>>> import numpy as np
>>> np.set_printoptions(precision=2, suppress=True, linewidth=100)
>>> W0 = np.load("test13.npy")
>>> W0
array([[1.  , 0.7 , 0.49, 0.34, 0.24, 0.17, 0.12],
       [0.7 , 1.  , 0.7 , 0.49, 0.34, 0.24, 0.17],
       [0.49, 0.7 , 1.  , 0.7 , 0.49, 0.34, 0.24],
       [0.34, 0.49, 0.7 , 1.  , 0.7 , 0.49, 0.34],
       [0.24, 0.34, 0.49, 0.7 , 1.  , 0.7 , 0.49],
       [0.17, 0.24, 0.34, 0.49, 0.7 , 1.  , 0.7 ],
       [0.12, 0.17, 0.24, 0.34, 0.49, 0.7 , 1.  ]])
>>> L = np.linalg.cholesky(W0)
>>> np.linalg.eigvalsh(W0).min() > 0
np.True_
>>> L @ L.T
array([[1.  , 0.7 , 0.49, 0.34, 0.24, 0.17, 0.12],
       [0.7 , 1.  , 0.7 , 0.49, 0.34, 0.24, 0.17],
       [0.49, 0.7 , 1.  , 0.7 , 0.49, 0.34, 0.24],
       [0.34, 0.49, 0.7 , 1.  , 0.7 , 0.49, 0.34],
       [0.24, 0.34, 0.49, 0.7 , 1.  , 0.7 , 0.49],
       [0.17, 0.24, 0.34, 0.49, 0.7 , 1.  , 0.7 ],
       [0.12, 0.17, 0.24, 0.34, 0.49, 0.7 , 1.  ]])
>>> vec = np.array([3, 5, -4, -5, -2, -1, -2])
>>> target = W0 @ vec
>>> target
array([ 1.95,  0.59, -4.33, -6.9 , -6.72, -5.9 , -5.13])
>>> np.round(np.linalg.solve(W0.T, W0[6]), 2) + 0
array([0., 0., 0., 0., 0., 0., 1.])
>>> w, evecs = np.linalg.eigh(W0)
>>> vec = np.array([5, 2, 0, 3, -8, -3, 8])
>>> evecs * np.abs(w) @ evecs.T
array([[1.  , 0.7 , 0.49, 0.34, 0.24, 0.17, 0.12],
       [0.7 , 1.  , 0.7 , 0.49, 0.34, 0.24, 0.17],
       [0.49, 0.7 , 1.  , 0.7 , 0.49, 0.34, 0.24],
       [0.34, 0.49, 0.7 , 1.  , 0.7 , 0.49, 0.34],
       [0.24, 0.34, 0.49, 0.7 , 1.  , 0.7 , 0.49],
       [0.17, 0.24, 0.34, 0.49, 0.7 , 1.  , 0.7 ],
       [0.12, 0.17, 0.24, 0.34, 0.49, 0.7 , 1.  ]])
>>> round(float(np.abs(W0).sum(axis=1).max()), 2), round(float(np.abs(w).max()), 2)
(4.06, 3.68)
>>> print(np.linalg.eigvalsh(W0[1:, 1:]))
[0.19 0.23 0.32 0.57 1.28 3.41]
>>> r0 = np.array([-2, 0, -1, -1, 0, -2, -3])
>>> A2 = W0 + np.outer(r0, np.eye(7)[1])
>>> np.linalg.matrix_rank(np.linalg.inv(A2) - np.linalg.inv(W0), tol=1e-8)
np.int64(1)
>>> O, evecs = np.linalg.qr(W0[:, :4])[0], np.linalg.qr(W0[:, 4:])[0]
>>> sv = np.linalg.svd(O.T @ evecs, compute_uv=False)
>>> (sv > 0.9).sum()
np.int64(1)
>>> round(np.linalg.norm(O @ O.T - evecs @ evecs.T, 2), 2)
np.float64(1.0)
>>> np.degrees(np.arccos(sv.clip(0, 1)))
array([16.16, 77.46, 89.65])
>>> data = np.load("block11.npy")
>>> data
array([[0, 1, 1, 0],
       [0, 0, 1, 0],
       [0, 0, 2, 0],
       [1, 0, 1, 1]])
>>> left, sv, vt = np.linalg.svd(data)
>>> evecs = vt[:(sv > 1e-8).sum()]
>>> rng = np.random.default_rng(6429)
>>> vec = data[3] + -2 * data[2] + rng.integers(2) * np.eye(4)[3]
>>> vec
array([ 1.,  0., -3.,  2.])
>>> np.round(np.linalg.norm(vec - evecs.T @ evecs @ vec), 2)
np.float64(0.71)
>>> np.diag(evecs.T @ evecs)
array([0.5, 1. , 1. , 0.5])
>>> np.allclose(evecs.T @ evecs @ vec, vec)
False
>>> K = rng.normal(size=(39, 7))
>>> K = 5 * K / np.linalg.norm(K, axis=1, keepdims=True)
>>> K
array([[-3.44, -0.9 ,  2.24,  0.14, -1.07,  1.15, -2.21],
       [-1.29, -1.45, -1.01, -2.59, -1.58, -0.05, -3.32],
       [ 1.86, -0.16, -2.55, -3.12, -0.15,  2.28, -0.3 ],
       [-2.61,  0.39,  2.71,  2.05, -0.46, -1.13, -2.24],
       [-0.58, -2.18,  0.88, -3.1 , -2.71, -0.88, -1.2 ],
       [ 1.36, -1.18,  0.28,  2.78,  0.58,  2.4 , -2.81],
       [ 1.73, -1.4 ,  3.77,  0.52,  1.03,  2.1 ,  0.25],
       [ 0.31,  2.76, -0.9 , -2.11, -3.07,  0.39,  1.58],
       [-1.72, -1.8 ,  2.76,  0.33, -2.76, -1.14,  1.47],
       [ 1.97,  0.66,  0.25,  1.82,  3.51, -2.01, -0.98],
       [-0.21,  3.65, -2.68, -0.92, -0.86, -1.38, -0.98],
       [-1.8 , -2.51,  0.51,  1.14,  0.68, -3.48, -1.15],
       [-2.22,  1.99, -1.2 , -1.01, -2.67,  1.04, -2.33],
       [ 2.77,  2.69, -0.23, -0.9 ,  2.59,  0.24,  1.57],
       [-0.87, -1.31,  2.94, -0.08, -0.69,  3.09,  1.95],
       [-0.71,  0.13,  4.35,  0.13, -0.25, -1.7 ,  1.6 ],
       [ 0.13, -3.91, -0.74,  2.27, -1.35,  0.3 , -1.44],
       [-3.15, -1.01, -1.59,  1.58,  2.74, -0.61, -1.08],
       [-0.33,  0.98, -0.77,  4.21, -2.27, -0.05,  0.7 ],
       [ 2.21, -1.74, -0.41, -1.93, -2.34, -0.63,  2.71],
       [ 2.9 ,  0.62, -3.22, -0.29,  0.28,  1.82,  1.54],
       [-0.41,  0.65, -1.8 , -2.73,  3.55, -0.11,  1.04],
       [ 1.5 ,  1.61,  0.8 ,  1.26, -2.79, -2.51,  1.96],
       [-0.97,  2.96,  1.2 , -2.31, -1.43, -2.52,  0.29],
       [ 0.92, -0.31,  1.61,  2.55,  2.21,  2.22,  2.27],
       [ 3.52, -0.91,  0.59, -1.79, -0.45, -0.93, -2.67],
       [-1.25,  4.02,  0.51,  1.54,  0.41,  2.1 , -0.24],
       [-0.44,  0.17, -2.31,  2.41, -0.06,  2.49, -2.73],
       [ 0.88, -3.43, -0.06,  2.02,  1.29,  2.58,  0.29],
       [-2.07,  1.79,  3.27,  0.69,  0.89,  1.22,  2.02],
       [ 2.29, -3.04, -0.52,  1.21,  2.67,  1.29, -0.08],
       [ 1.85,  0.25,  2.33,  3.39,  1.13, -1.22,  1.34],
       [-3.22,  0.11, -1.16,  0.44,  0.39,  0.74,  3.52],
       [-1.8 , -0.42,  2.92,  0.2 ,  2.02,  2.45,  1.72],
       [-1.88,  0.96,  0.91,  3.56, -1.51, -2.18, -0.22],
       [-1.62, -0.87,  1.94,  0.99,  1.94, -1.07,  3.46],
       [-2.16, -1.32,  1.88, -1.52, -1.61, -2.4 ,  2.09],
       [ 3.55, -2.22,  0.7 ,  1.22, -1.44,  0.25,  1.84],
       [ 1.68, -0.37, -2.03,  0.52, -1.06, -3.71, -1.66]])
>>> vec = np.array([1, 0, 2, 4, 4, 2, 3])
>>> target = K @ vec
>>> np.round(np.linalg.lstsq(K, target)[0], 2) + 0
array([1., 0., 2., 4., 4., 2., 3.])
>>> target = target + 0.05 * rng.normal(size=39)
>>> target
array([ -6.99, -30.09, -12.63,   0.18, -27.47,  11.68,  20.45, -16.61,  -3.75,  16.75, -18.41,
        -3.76, -24.27,  14.28,  13.99,   8.84,  -1.4 ,   6.56,   7.87,  -8.85,   4.68,   2.13,
        -2.14, -17.71,  34.4 , -14.17,  10.97,   1.13,  20.05,  19.34,  19.09,  26.13,   9.9 ,
        22.96,   3.11,  22.17,  -9.51,  10.14, -16.97])
>>> b, *_ = np.linalg.lstsq(K, target)
>>> print(np.round(np.linalg.norm(target - K @ b), 2))
0.29
>>> [round(float(np.linalg.norm(np.linalg.solve(K.T @ K + lam * np.eye(7), K.T @ target))), 2) for lam in (0, 1, 10, 100)]
[7.07, 7.03, 6.72, 4.68]
>>> A2 = np.c_[K[:, :2] @ np.array([[2, 1], [2, 2]]), np.array([0, -2, 2, 1, 0, 2, 0, 0, 1, -2, -1, 2, 2, 1, -1, 2, 1, 1, 1, -2, 1, -1, 2, -1, 1, -2, 0, 1, 2, -2, 1, -2, -2, -2, -1, 0, -1, 0, -2])]
>>> A2
array([[-8.67, -5.23,  0.  ],
       [-5.47, -4.18, -2.  ],
       [ 3.39,  1.53,  2.  ],
       [-4.42, -1.82,  1.  ],
       [-5.52, -4.95,  0.  ],
       [ 0.35, -1.01,  2.  ],
       [ 0.66, -1.07,  0.  ],
       [ 6.12,  5.82,  0.  ],
       [-7.03, -5.31,  1.  ],
       [ 5.25,  3.29, -2.  ],
       [ 6.89,  7.09, -1.  ],
       [-8.61, -6.81,  2.  ],
       [-0.45,  1.77,  2.  ],
       [10.92,  8.15,  1.  ],
       [-4.37, -3.49, -1.  ],
       [-1.14, -0.44,  2.  ],
       [-7.57, -7.7 ,  1.  ],
       [-8.32, -5.17,  1.  ],
       [ 1.29,  1.62,  1.  ],
       [ 0.93, -1.28, -2.  ],
       [ 7.03,  4.13,  1.  ],
       [ 0.48,  0.89, -1.  ],
       [ 6.23,  4.72,  2.  ],
       [ 3.98,  4.95, -1.  ],
       [ 1.23,  0.31,  1.  ],
       [ 5.22,  1.7 , -2.  ],
       [ 5.53,  6.78,  0.  ],
       [-0.52, -0.09,  1.  ],
       [-5.1 , -5.98,  2.  ],
       [-0.55,  1.51, -2.  ],
       [-1.49, -3.78,  1.  ],
       [ 4.19,  2.34, -2.  ],
       [-6.22, -3.  , -2.  ],
       [-4.44, -2.63, -2.  ],
       [-1.84,  0.04, -1.  ],
       [-4.98, -3.36,  0.  ],
       [-6.97, -4.8 , -1.  ],
       [ 2.66, -0.88,  0.  ],
       [ 2.63,  0.95, -2.  ]])
>>> np.round(np.linalg.norm(A2 - K @ np.linalg.lstsq(K, A2)[0], axis=0), 2) + 0
array([0.  , 0.  , 8.26])
>>> X = np.load("run0.npy")
>>> X
array([[-1.,  0.,  0.,  0.,  0.,  0.,  0.,  0.],
       [ 2., -1.,  0.,  0.,  0.,  0.,  0.,  0.],
       [-2., -2., -2.,  0.,  0.,  0.,  0.,  0.],
       [ 0.,  0.,  0.,  3.,  3.,  0.,  0.,  2.],
       [ 0.,  0.,  0.,  3.,  0.,  1., -2., -2.],
       [ 0.,  0.,  0., -2., -1., -2.,  3.,  0.],
       [ 0.,  0.,  0.,  2., -3., -1.,  1., -3.],
       [ 0.,  0.,  0., -1.,  1.,  2.,  0.,  3.]])
>>> (np.linalg.matrix_power((X != 0) + (X.T != 0) + np.eye(8), 8) > 0).astype(int)
array([[1, 1, 1, 0, 0, 0, 0, 0],
       [1, 1, 1, 0, 0, 0, 0, 0],
       [1, 1, 1, 0, 0, 0, 0, 0],
       [0, 0, 0, 1, 1, 1, 1, 1],
       [0, 0, 0, 1, 1, 1, 1, 1],
       [0, 0, 0, 1, 1, 1, 1, 1],
       [0, 0, 0, 1, 1, 1, 1, 1],
       [0, 0, 0, 1, 1, 1, 1, 1]])
>>> (X != 0).astype(int)
array([[1, 0, 0, 0, 0, 0, 0, 0],
       [1, 1, 0, 0, 0, 0, 0, 0],
       [1, 1, 1, 0, 0, 0, 0, 0],
       [0, 0, 0, 1, 1, 0, 0, 1],
       [0, 0, 0, 1, 0, 1, 1, 1],
       [0, 0, 0, 1, 1, 1, 1, 0],
       [0, 0, 0, 1, 1, 1, 1, 1],
       [0, 0, 0, 1, 1, 1, 0, 1]])
>>> np.sort(np.linalg.eigvals(X).real)
array([-3.86, -2.  , -1.  , -1.  ,  1.04,  1.94,  1.94,  3.94])
>>> np.round(np.linalg.det(X), 2)
np.float64(150.0)
>>> vec = np.array([1, 0, 2, 1, 0, 0, 2, 1])
>>> target = X @ vec
>>> b, lr = np.zeros(8), 1 / np.linalg.norm(X, 2) ** 2
>>> for i in range(200):
...     b -= lr * X.T @ (X @ b - target)
...     if i % 50 == 0: print(i, round(np.linalg.norm(X @ b - target), 2))
... 
0 6.92
50 0.35
100 0.31
150 0.29
>>> print(round(np.linalg.cond(X), 2))
26.88
>>> gram = X.T @ X
>>> (X @ X.T).shape
(8, 8)
>>> np.linalg.svd(X, compute_uv=False) ** 2
array([45.24, 37.58, 13.04, 11.23,  4.9 ,  2.85,  0.1 ,  0.06])
>>> np.diag(gram)
array([ 9.,  5.,  4., 27., 20., 10., 14., 26.])
>>> np.linalg.eigvalsh(gram)[::-1]
array([45.24, 37.58, 13.04, 11.23,  4.9 ,  2.85,  0.1 ,  0.06])
>>> print(np.allclose(gram, gram.T))
True
>>> vec = np.array([-7, -4, -6, -9, 2, -7, 5, -1])
>>> target = X @ vec
>>> target
array([  7., -10.,  34., -23., -42.,  45.,  -9.,  -6.])
>>> np.linalg.solve(X, target + X[:, 2])
array([-7., -4., -5., -9.,  2., -7.,  5., -1.])
>>> print(np.linalg.solve(X, 2 * target))
[-14.  -8. -12. -18.   4. -14.  10.  -2.]
>>> np.linalg.solve(X.T, X[0])
array([ 1., -0., -0.,  0., -0.,  0., -0.,  0.])
>>> mat = np.load("data.npy")
>>> mat.round(2) + 0
array([[ 0.18,  0.08, -0.23,  0.23, -0.18, -0.03,  0.03],
       [ 0.08,  0.03, -0.1 ,  0.1 , -0.08, -0.01,  0.01],
       [-0.23, -0.1 ,  0.3 , -0.3 ,  0.23,  0.03, -0.03],
       [ 0.23,  0.1 , -0.3 ,  0.3 , -0.23, -0.03,  0.03],
       [-0.18, -0.08,  0.23, -0.23,  0.18,  0.03, -0.03],
       [-0.03, -0.01,  0.03, -0.03,  0.03,  0.  ,  0.  ],
       [ 0.03,  0.01, -0.03,  0.03, -0.03,  0.  ,  0.  ]])
>>> np.argsort(-np.linalg.norm(mat, axis=0).round(6), kind="stable")[:3]
array([2, 3, 0])
>>> [round(float(x), 2) for x in np.linalg.svd(mat, compute_uv=False)[:3]]
[1.0, 0.0, 0.0]
>>> A = np.minimum.outer(np.arange(1, 9), np.arange(1, 9)) * 3
>>> A
array([[ 3,  3,  3,  3,  3,  3,  3,  3],
       [ 3,  6,  6,  6,  6,  6,  6,  6],
       [ 3,  6,  9,  9,  9,  9,  9,  9],
       [ 3,  6,  9, 12, 12, 12, 12, 12],
       [ 3,  6,  9, 12, 15, 15, 15, 15],
       [ 3,  6,  9, 12, 15, 18, 18, 18],
       [ 3,  6,  9, 12, 15, 18, 21, 21],
       [ 3,  6,  9, 12, 15, 18, 21, 24]])
>>> idx = rng.permutation(8)
>>> idx
array([2, 0, 5, 1, 7, 6, 3, 4])
>>> A2 = X[idx][:, idx]
>>> print(np.allclose(A2, X))
False
>>> vec = np.ones(8)
>>> for _ in range(4):
...     vec = A @ vec
...     vec /= np.linalg.norm(vec)
...     print(round(vec @ A @ vec, 2))
... 
87.98
88.09
88.1
88.1
>>> round(np.linalg.eigvalsh(A)[-1], 2)
np.float64(88.1)
>>> vec
array([0.09, 0.18, 0.26, 0.33, 0.39, 0.43, 0.47, 0.48])
>>> m1 = np.load("m.npy")
>>> print(m1)
[[-9  1  2 -3  3 -1  1]
 [ 1 -4  1  1  3  0  0]
 [ 0  0  8  2  1  0  2]
 [ 1 -1 -3  5  1  1  1]
 [-2  3  0 -1 -1 -2  0]
 [ 1  2 -2 -2  2  0 -3]
 [ 0  1  1 -3 -2 -3  7]]
>>> A2 = m1 / np.linalg.norm(m1, axis=1, keepdims=True)
>>> gram = A2 @ A2.T
>>> (gram - 2 * np.eye(7)).round(6).argmax(axis=1)
array([4, 3, 1, 1, 0, 4, 4])
>>> gram
array([[ 1.  , -0.09,  0.17, -0.44,  0.51, -0.04,  0.18],
       [-0.09,  1.  ,  0.29,  0.3 , -0.78, -0.19, -0.27],
       [ 0.17,  0.29,  1.  , -0.21, -0.08, -0.55,  0.19],
       [-0.44,  0.3 , -0.21,  1.  , -0.48, -0.19, -0.32],
       [ 0.51, -0.78, -0.08, -0.48,  1.  ,  0.18,  0.38],
       [-0.04, -0.19, -0.55, -0.19,  0.18,  1.  , -0.44],
       [ 0.18, -0.27,  0.19, -0.32,  0.38, -0.44,  1.  ]])
>>> np.argwhere(np.triu(np.abs(gram) > 0.95, 1))
array([], shape=(0, 2), dtype=int64)
>>> gram[1]
array([-0.09,  1.  ,  0.29,  0.3 , -0.78, -0.19, -0.27])
>>> print(np.linalg.norm(A2, axis=1))
[1. 1. 1. 1. 1. 1. 1.]
>>> vec = np.array([8, 0, 1, 7, 7, 5, 3])
>>> target = m1 @ vec
>>> target
array([-72,  37,  35,  55, -40,  -3, -28])
>>> np.round(np.linalg.solve(m1, -1 * target), 2) + 0
array([-8.,  0., -1., -7., -7., -5., -3.])
>>> np.round(np.linalg.solve(m1.T, m1[1]), 2) + 0
array([0., 1., 0., 0., 0., 0., 0.])
>>> O, evecs = np.linalg.qr(m1[:, :2])[0], np.linalg.qr(m1[:, 2:])[0]
>>> sv = np.linalg.svd(O.T @ evecs, compute_uv=False)
>>> np.degrees(np.arccos(sv.clip(0, 1)))
array([39.53, 47.09])
>>> sv
array([0.77, 0.68])
>>> (sv > 0.9).sum()
np.int64(0)
>>> A2 = np.array([[-5, 9, -3, -8, 1, 4, -6, -6],
...     [-4, 1, 9, 1, -8, 0, -7, 9],
...     [-8, -8, 0, -8, -7, 2, -1, 8],
...     [-2, -6, 6, -7, 5, 1, 8, -6],
...     [-5, 2, 9, -3, -7, 7, -6, -7],
...     [-2, -1, -8, 0, 1, 8, 7, 3],
...     [8, 9, 2, 3, 1, -5, -6, -1],
...     [-7, -4, 2, -7, -5, 4, -8, -2]])
>>> C = np.array([[2, 0, 2, 2], [1, 2, 0, 2], [1, 1, 2, 0], [2, 2, 1, 0]])
>>> arr = np.block([[A2, np.array([[1, -3, -4, 5],
...     [-4, 0, 9, -4],
...     [1, -4, 2, -8],
...     [-1, -6, -6, 9],
...     [6, 9, -5, 1],
...     [-6, -2, 5, 6],
...     [4, 0, 9, -2],
...     [0, 2, 3, -5]])], [np.zeros((4, 8)), C]])
>>> print(arr)
[[-5.  9. -3. -8.  1.  4. -6. -6.  1. -3. -4.  5.]
 [-4.  1.  9.  1. -8.  0. -7.  9. -4.  0.  9. -4.]
 [-8. -8.  0. -8. -7.  2. -1.  8.  1. -4.  2. -8.]
 [-2. -6.  6. -7.  5.  1.  8. -6. -1. -6. -6.  9.]
 [-5.  2.  9. -3. -7.  7. -6. -7.  6.  9. -5.  1.]
 [-2. -1. -8.  0.  1.  8.  7.  3. -6. -2.  5.  6.]
 [ 8.  9.  2.  3.  1. -5. -6. -1.  4.  0.  9. -2.]
 [-7. -4.  2. -7. -5.  4. -8. -2.  0.  2.  3. -5.]
 [ 0.  0.  0.  0.  0.  0.  0.  0.  2.  0.  2.  2.]
 [ 0.  0.  0.  0.  0.  0.  0.  0.  1.  2.  0.  2.]
 [ 0.  0.  0.  0.  0.  0.  0.  0.  1.  1.  2.  0.]
 [ 0.  0.  0.  0.  0.  0.  0.  0.  2.  2.  1.  0.]]
>>> A2 = arr / np.sqrt((arr ** 2).mean(axis=1, keepdims=True))
>>> A2[9]
array([0.  , 0.  , 0.  , 0.  , 0.  , 0.  , 0.  , 0.  , 1.15, 2.31, 0.  , 2.31])
